% python3 -q
>>> import numpy as np
>>> np.set_printoptions(suppress=True, linewidth=200)
>>> feats = np.loadtxt("block6.csv", delimiter=",")
>>> feats.round(3)
array([[-0.235, -0.882,  0.032, -0.408],
       [ 0.899, -0.236, -0.366, -0.036],
       [-0.196, -0.354, -0.335,  0.851],
       [ 0.313, -0.204,  0.867,  0.329]])
>>> x = np.array([5, -5, 5, -3])
>>> y = feats @ x
>>> y.round(3)
array([ 4.619,  3.953, -3.436,  5.935])
>>> np.round(np.linalg.solve(feats, y + feats[:, 2]), 3)
array([ 5., -5.,  6., -3.])
>>> np.round(np.linalg.solve(feats, feats[:, 3]), 3)
array([ 0., -0.,  0.,  1.])
>>> r0 = np.array([1, -1, -1])
>>> np.round(np.polyval(r0, feats[0]), 3)
array([-0.71 ,  0.659, -1.031, -0.425])
>>> x = np.array([-3, 1, -4, 5])
>>> y = feats @ x
>>> c, lr = np.zeros(4), 1 / np.linalg.norm(feats, 2) ** 2
>>> for i in range(6):
...     c -= lr * feats.T @ (feats @ c - y)
...     if i % 1 == 0: print(i, round(np.linalg.norm(feats @ c - y), 3))
... 
0 0.0
1 0.0
2 0.0
3 0.0
4 0.0
5 0.0
>>> round(float(np.linalg.cond(feats)), 3)
1.0
>>> c.round(3)
array([-3.,  1., -4.,  5.])
>>> x = np.array([-2, -2, 1, -2])
>>> np.round(feats.T @ (feats @ x), 3)
array([-2., -2.,  1., -2.])
>>> np.allclose(feats @ feats.T, feats.T @ feats)
True
>>> round(np.linalg.det(feats), 3)
np.float64(-1.0)
>>> np.round((feats - feats.T) / 2, 3)
array([[ 0.   , -0.89 ,  0.114, -0.361],
       [ 0.89 ,  0.   , -0.006,  0.084],
       [-0.114,  0.006,  0.   , -0.008],
       [ 0.361, -0.084,  0.008,  0.   ]])
>>> round(float(np.abs(np.linalg.eigvals(feats)).max()), 3)
1.0
>>> np.round(np.sort(np.abs(np.linalg.eigvals(feats))), 3)
array([1., 1., 1., 1.])
>>> np.round(np.trace(feats), 3)
np.float64(-0.477)
>>> K = np.array([[-1.0, 1.0], [1.0, -1.0]])
>>> K
array([[-1.,  1.],
       [ 1., -1.]])
>>> np.round(np.linalg.det(K.T), 3)
np.float64(0.0)
>>> np.round(np.linalg.eigvals(K), 3)
array([ 0., -2.])
>>> np.poly(K)
array([1., 2., 0.])
>>> np.einsum("ii->", K)
np.float64(-2.0)
>>> np.round(np.linalg.det(K[::-1]), 3)
np.float64(0.0)
>>> rk = np.linalg.matrix_rank(K)
>>> rk
np.int64(1)
>>> ns = np.linalg.svd(K)[2][rk:].T
>>> [int(np.linalg.matrix_rank(K[:, :j + 1])) for j in range(2)]
[1, 1]
>>> np.round(K @ ns, 3) + 0
array([[0.],
       [0.]])
>>> np.abs(np.diag(np.linalg.qr(K)[1])) > 1e-9
array([ True, False])
>>> round(float(np.trace(np.linalg.pinv(K) @ K)), 3)
1.0
>>> Uu, sigma, vt = np.linalg.svd(K, full_matrices=False)
>>> Uu.shape, sigma.shape, vt.shape
((2, 2), (2,), (2, 2))
>>> np.round(sigma / sigma[0], 3) + 0
array([1., 0.])
>>> (sigma > 1e-8).sum()
np.int64(1)
>>> np.allclose(Uu * sigma @ vt, K)
True
>>> np.sqrt((sigma ** 2).sum()), np.round(np.linalg.norm(K), 3)
(np.float64(2.0), np.float64(2.0))
>>> np.round(Uu.T @ K @ vt.T, 3) + 0
array([[2., 0.],
       [0., 0.]])
>>> np.round(vt @ vt.T, 3) + 0
array([[1., 0.],
       [0., 1.]])
>>> P = np.triu(np.array([[-1, 0], [1, -1]]), 1) + np.eye(2)
>>> M2 = P @ K @ np.linalg.inv(P)
>>> np.linalg.matrix_rank(M2)
np.int64(1)
>>> M2
array([[-1.,  1.],
       [ 1., -1.]])
>>> round(float(np.linalg.det(M2)), 3)
0.0
>>> E = np.load("m.npy")
>>> E
array([[ 1.8,  1.2,  1.3, -1.9],
       [-0.9,  1.1,  0.5,  0.1],
       [ 0. , -0.8,  0.3, -1. ],
       [ 0. , -0.5,  0.2,  0.5]])
>>> x = np.array([6, -8, 4, -5])
>>> y = E @ x
>>> y.round(3)
array([ 15.9, -12.7,  12.6,   2.3])
>>> np.round(np.linalg.solve(E.T, E[2]), 3) + 0
array([0., 0., 1., 0.])
>>> np.round(np.linalg.solve(E, E[:, 3]), 3)
array([0., 0., 0., 1.])
